$ python3 -q
>>> import numpy as np
>>> np.set_printoptions(precision=2, suppress=True, linewidth=120)
>>> tidy = lambda a: np.round(a, 2) + 0
>>> rng = np.random.default_rng(39880)
>>> th = np.sort(rng.uniform(-2, 2, 26))
>>> feats = np.c_[th, th ** 2, th ** 3] @ np.array([[2, -2, -1, -3, -3], [-2, -3, 2, -3, 2], [-1, -3, -1, 2, 3]])
>>> print(tidy(feats))
[[ -4.27   9.62  12.54 -13.61  -4.  ]
 [ -3.99   5.22   8.14  -7.27  -0.17]
 [ -3.71   3.8    6.49  -5.05   0.92]
 [ -3.23   2.43   4.66  -2.76   1.8 ]
 [ -2.95   1.92   3.88  -1.86   2.03]
 [ -2.86   1.78   3.63  -1.59   2.08]
 [ -2.36   1.21   2.58  -0.54   2.14]
 [ -2.25   1.11   2.37  -0.35   2.12]
 [ -1.92   0.89   1.84   0.08   2.  ]
 [ -0.25   0.19   0.14   0.3    0.37]
 [  0.37  -0.78  -0.14  -0.95  -0.59]
 [  0.31  -2.62  -0.11  -2.29  -0.52]
 [  0.24  -3.06  -0.09  -2.51  -0.39]
 [ -0.32  -5.57  -0.02  -3.45   0.67]
 [ -0.85  -7.48   0.    -3.9    1.7 ]
 [ -1.72 -10.36  -0.02  -4.33   3.46]
 [ -2.69 -13.4   -0.09  -4.55   5.48]
 [ -4.05 -17.45  -0.25  -4.58   8.34]
 [ -4.46 -18.66  -0.31  -4.55   9.23]
 [ -4.95 -20.09  -0.39  -4.49  10.29]
 [ -5.59 -21.95  -0.5   -4.38  11.68]
 [ -5.92 -22.88  -0.56  -4.31  12.39]
 [ -7.08 -26.19  -0.79  -4.01  14.94]
 [ -7.24 -26.67  -0.82  -3.96  15.31]
 [ -7.56 -27.56  -0.89  -3.86  16.  ]
 [-10.03 -34.51  -1.48  -2.92  21.53]]
>>> tidy(feats @ np.linalg.pinv(feats) @ feats)
array([[ -4.27,   9.62,  12.54, -13.61,  -4.  ],
       [ -3.99,   5.22,   8.14,  -7.27,  -0.17],
       [ -3.71,   3.8 ,   6.49,  -5.05,   0.92],
       [ -3.23,   2.43,   4.66,  -2.76,   1.8 ],
       [ -2.95,   1.92,   3.88,  -1.86,   2.03],
       [ -2.86,   1.78,   3.63,  -1.59,   2.08],
       [ -2.36,   1.21,   2.58,  -0.54,   2.14],
       [ -2.25,   1.11,   2.37,  -0.35,   2.12],
       [ -1.92,   0.89,   1.84,   0.08,   2.  ],
       [ -0.25,   0.19,   0.14,   0.3 ,   0.37],
       [  0.37,  -0.78,  -0.14,  -0.95,  -0.59],
       [  0.31,  -2.62,  -0.11,  -2.29,  -0.52],
       [  0.24,  -3.06,  -0.09,  -2.51,  -0.39],
       [ -0.32,  -5.57,  -0.02,  -3.45,   0.67],
       [ -0.85,  -7.48,   0.  ,  -3.9 ,   1.7 ],
       [ -1.72, -10.36,  -0.02,  -4.33,   3.46],
       [ -2.69, -13.4 ,  -0.09,  -4.55,   5.48],
       [ -4.05, -17.45,  -0.25,  -4.58,   8.34],
       [ -4.46, -18.66,  -0.31,  -4.55,   9.23],
       [ -4.95, -20.09,  -0.39,  -4.49,  10.29],
       [ -5.59, -21.95,  -0.5 ,  -4.38,  11.68],
       [ -5.92, -22.88,  -0.56,  -4.31,  12.39],
       [ -7.08, -26.19,  -0.79,  -4.01,  14.94],
       [ -7.24, -26.67,  -0.82,  -3.96,  15.31],
       [ -7.56, -27.56,  -0.89,  -3.86,  16.  ],
       [-10.03, -34.51,  -1.48,  -2.92,  21.53]])
>>> np.abs(np.diag(np.linalg.qr(feats)[1])) > 1e-9
array([ True,  True,  True, False, False])
>>> np.linalg.lstsq(feats[:-1].T, feats[-1])[2]
np.int32(3)
>>> tidy(np.trace(np.linalg.pinv(feats) @ feats))
np.float64(3.0)
>>> C = feats[[19, 11]].astype(float)
>>> for _ in range(4):
...     lab = np.linalg.norm(feats[:, None] - C, axis=-1).argmin(axis=1)
...     C = np.array([feats[lab == j].mean(axis=0) for j in range(2)])
... 
>>> lab
array([1, 1, 1, 1, 1, 1, 1, 1, 1, 1, 1, 1, 1, 1, 1, 1, 0, 0, 0, 0, 0, 0, 0, 0, 0, 0])
>>> np.bincount(lab)
array([10, 16])
>>> np.abs(C[1] - C[0]).argmax()
np.int64(1)
>>> print(tidy(C))
[[ -5.96 -22.94  -0.61  -4.16  12.52]
 [ -1.86  -0.11   2.87  -3.13   0.85]]
>>> M2 = C / np.sqrt((C ** 2).mean(axis=1, keepdims=True))
>>> print(np.linalg.matrix_rank(C - C.mean(axis=1, keepdims=True)))
2
>>> np.linalg.matrix_rank(M2) == np.linalg.matrix_rank(C)
np.True_
>>> print(tidy(np.linalg.norm(M2, axis=1)))
[2.24 2.24]
>>> Ac = feats - feats.mean(axis=0)
>>> vecs = np.linalg.svd(Ac)[2][:3]
>>> M2 = Ac - Ac @ vecs.T @ vecs
>>> tidy(np.linalg.norm(M2) / np.linalg.norm(Ac))
np.float64(0.0)
>>> tidy((Ac @ vecs.T).std(axis=0))
array([14.05,  3.67,  2.27])
>>> print(tidy(np.diag(vecs.T @ vecs)))
[0.33 0.87 0.45 0.76 0.59]
>>> M2 = np.array([[0, -2, -5, -2, 3, 4, -1, 1, 2],
...     [1, 2, 4, -5, 2, 1, -4, -5, 0],
...     [-5, -3, -1, -4, -4, -2, -1, 4, 1],
...     [-3, 1, 4, 3, 1, -5, -3, 0, 3],
...     [-1, -5, 0, -5, 2, -2, -2, -3, 2],
...     [0, 5, 0, 4, 4, -4, 5, 1, -5],
...     [-5, 5, 4, 5, 1, 1, -4, 1, 1],
...     [1, 0, 4, 2, -2, -1, -1, -5, 0],
...     [1, 1, 4, -1, -3, 3, -2, -2, 2]])
>>> A = np.triu(M2)
>>> A
array([[ 0, -2, -5, -2,  3,  4, -1,  1,  2],
       [ 0,  2,  4, -5,  2,  1, -4, -5,  0],
       [ 0,  0, -1, -4, -4, -2, -1,  4,  1],
       [ 0,  0,  0,  3,  1, -5, -3,  0,  3],
       [ 0,  0,  0,  0,  2, -2, -2, -3,  2],
       [ 0,  0,  0,  0,  0, -4,  5,  1, -5],
       [ 0,  0,  0,  0,  0,  0, -4,  1,  1],
       [ 0,  0,  0,  0,  0,  0,  0, -5,  0],
       [ 0,  0,  0,  0,  0,  0,  0,  0,  2]])
>>> G = A.T @ A
>>> G
array([[  0,   0,   0,   0,   0,   0,   0,   0,   0],
       [  0,   8,  18,  -6,  -2,  -6,  -6, -12,  -4],
       [  0,  18,  42,  -6,  -3, -14, -10, -29, -11],
       [  0,  -6,  -6,  54,   3, -20,  17,   7,   1],
       [  0,  -2,  -3,   3,  34,  13, -14, -29,   9],
       [  0,  -6, -14, -20,  13,  66,  -7,  -7,   7],
       [  0,  -6, -10,  17, -14,  -7,  72,  22, -45],
       [  0, -12, -29,   7, -29,  -7,  22,  78,  -4],
       [  0,  -4, -11,   1,   9,   7, -45,  -4,  48]])
>>> tidy(np.linalg.eigvalsh(G)[::-1])
array([137.03,  92.42,  74.71,  58.98,  22.13,  12.38,   4.35,   0.01,   0.  ])
>>> print((A @ A.T).shape)
(9, 9)
>>> np.diag(G)
array([ 0,  8, 42, 54, 34, 66, 72, 78, 48])
>>> np.allclose(G, G.T)
True
>>> np.linalg.matrix_rank(G)
np.int64(8)
